% python3 -q
>>> import numpy as np
>>> from numpy import linalg as LA
>>> np.set_printoptions(precision=2, suppress=True, linewidth=120)
>>> F = np.load("w.npy")
>>> print(F)
[[25  0  2  2  5]
 [ 0 63  3  3  2]
 [ 0  5 22  5  1]
 [ 4  4  4 63  4]
 [ 0  1  1  3 22]]
>>> vec = np.array([3, 0, 1, 3, 0])
>>> rhs = F @ vec
>>> print(rhs)
[ 83  12  37 205  10]
>>> print(np.round(LA.solve(F, F[:, 0]), 2) + 0)
[1. 0. 0. 0. 0.]
>>> print(np.round(LA.solve(F.T, F[4]), 2) + 0)
[0. 0. 0. 0. 1.]
>>> print(np.allclose(F, F.T))
False
>>> LA.determinant(F)
Traceback (most recent call last):
  File "<python-input-11>", line 1, in <module>
    LA.determinant(F)
    ^^^^^^^^^^^^^^
AttributeError: module 'numpy.linalg' has no attribute 'determinant'
>>> data = np.load("data.npy")
>>> print(data)
[[  4  -5  -2   5  -1   1]
 [ -4   4  -3   5   2   3]
 [ -1  -5  -5  -2   3  -5]
 [ -1  -4  -4  -3   0   0]
 [  1   4   3  -1   5  -4]
 [ 12 -13   4  -5  -5  -5]]
>>> U, sigma, VT = LA.svd(data)
>>> vecs = VT[:(sigma > 1e-8).sum()]
>>> rng = np.random.default_rng(3036)
>>> vec = data[2] + -3 * data[3] + rng.integers(2) * np.eye(6)[2]
>>> print(vec)
[ 2.  7.  8.  7.  3. -5.]
>>> print(round(float(LA.norm(vec - vecs.T @ vecs @ vec)), 2))
0.56
>>> print(np.diag(vecs.T @ vecs))
[0.79 0.73 0.68 0.99 0.86 0.94]
>>> def softmax(z):
...     e = np.exp(z - z.max(axis=-1, keepdims=True))
...     return e / e.sum(axis=-1, keepdims=True)
... 
>>> print(np.round(softmax(10 * data[0]), 2) + 0)
[0. 0. 0. 1. 0. 0.]
>>> print(np.round(softmax(data[0]), 2) + 0)
[0.26 0.   0.   0.72 0.   0.01]
>>> S = data @ data.T / np.sqrt(6)
>>> print(softmax(S).round(6).argmax(axis=1))
[5 1 2 2 4 5]
>>> print(softmax(S)[0] @ data)
[ 11.71 -12.71   3.78  -4.63  -4.85  -4.78]
>>> U, sigma, VT = LA.svd(data)
>>> print(np.argmax(sigma[:-1] / (sigma[1:] + 1e-6)) + 1)
5
>>> M2 = U[:, :5] @ np.diag(sigma[:5]) @ VT[:5]
>>> print(LA.matrix_rank(M2))
5
>>> print(M2.round(2) + 0)
[[  4.  -5.  -2.   5.  -1.   1.]
 [ -4.   4.  -3.   5.   2.   3.]
 [ -1.  -5.  -5.  -2.   3.  -5.]
 [ -1.  -4.  -4.  -3.   0.   0.]
 [  1.   4.   3.  -1.   5.  -4.]
 [ 12. -13.   4.  -5.  -5.  -5.]]
>>> print(round(float(LA.norm(data - M2) / LA.norm(data)), 2))
0.0
